>>> import numpy as np
>>> import numpy.linalg as la
>>> np.set_printoptions(suppress=True, linewidth=200)
>>> W0 = np.loadtxt("arr.csv", delimiter=",")
>>> W0.round(1) + 0
array([[ 2.2, -0.3,  0.1, -0.6,  0.7,  0.6, -0.1,  0.1,  0. , -0.8,  0.4,  0.4, -0.1,  0.3],
       [-0.3,  3.6, -0.1, -0.9, -0.1,  0. , -0.7,  1.2, -0.3,  0.2, -0.6, -0.2,  0.4,  0.2],
       [ 0.1, -0.1,  2.8,  0.3,  0.4, -0.5,  0.3,  0.2, -0.3,  0.2,  0.5,  0.3,  0.1, -0.8],
       [-0.6, -0.9,  0.3,  2.5,  0.1, -0.1, -0.7, -0.3,  0.3, -0.1,  0.1, -0.4,  0.3,  0.6],
       [ 0.7, -0.1,  0.4,  0.1,  3.3, -0.2, -0.4,  0.5,  0. ,  0.3,  0.3, -0.1, -0.2,  0.2],
       [ 0.6,  0. , -0.5, -0.1, -0.2,  1.7,  0.3,  0.2,  0.4,  0.1,  0.6,  0.3, -0.8, -0.1],
       [-0.1, -0.7,  0.3, -0.7, -0.4,  0.3,  1.9,  0. ,  0.7,  0.7,  0.2,  0.3, -0.4, -0.1],
       [ 0.1,  1.2,  0.2, -0.3,  0.5,  0.2,  0. ,  1.2, -0.3,  0. , -0.5,  0.4,  0. ,  0.6],
       [ 0. , -0.3, -0.3,  0.3,  0. ,  0.4,  0.7, -0.3,  1.4,  0.1, -0.1,  0.3,  0. , -0.6],
       [-0.8,  0.2,  0.2, -0.1,  0.3,  0.1,  0.7,  0. ,  0.1,  2.2,  0.9, -0.2,  0.8, -0.2],
       [ 0.4, -0.6,  0.5,  0.1,  0.3,  0.6,  0.2, -0.5, -0.1,  0.9,  1.4, -0.3, -0.1, -0.4],
       [ 0.4, -0.2,  0.3, -0.4, -0.1,  0.3,  0.3,  0.4,  0.3, -0.2, -0.3,  1. ,  0.2, -0.5],
       [-0.1,  0.4,  0.1,  0.3, -0.2, -0.8, -0.4,  0. ,  0. ,  0.8, -0.1,  0.2,  1.8,  0.1],
       [ 0.3,  0.2, -0.8,  0.6,  0.2, -0.1, -0.1,  0.6, -0.6, -0.2, -0.4, -0.5,  0.1,  2. ]])
>>> np.round(la.norm(W0, "nuc"), 1)
np.float64(29.0)
>>> np.round(la.norm(W0, 1), 1), np.round(la.norm(W0, np.inf), 1)
(np.float64(8.7), np.float64(8.7))
>>> round(la.norm(W0[2], 1), 1), np.round(la.norm(W0[2], np.inf), 1)
(np.float64(6.9), np.float64(2.8))
>>> np.round(la.norm(W0, 2), 1)
np.float64(5.0)
>>> np.round(la.norm(W0, axis=1), 1)
array([2.6, 4. , 3.1, 3. , 3.5, 2.2, 2.5, 2.1, 1.9, 2.8, 2.1, 1.5, 2.3, 2.5])
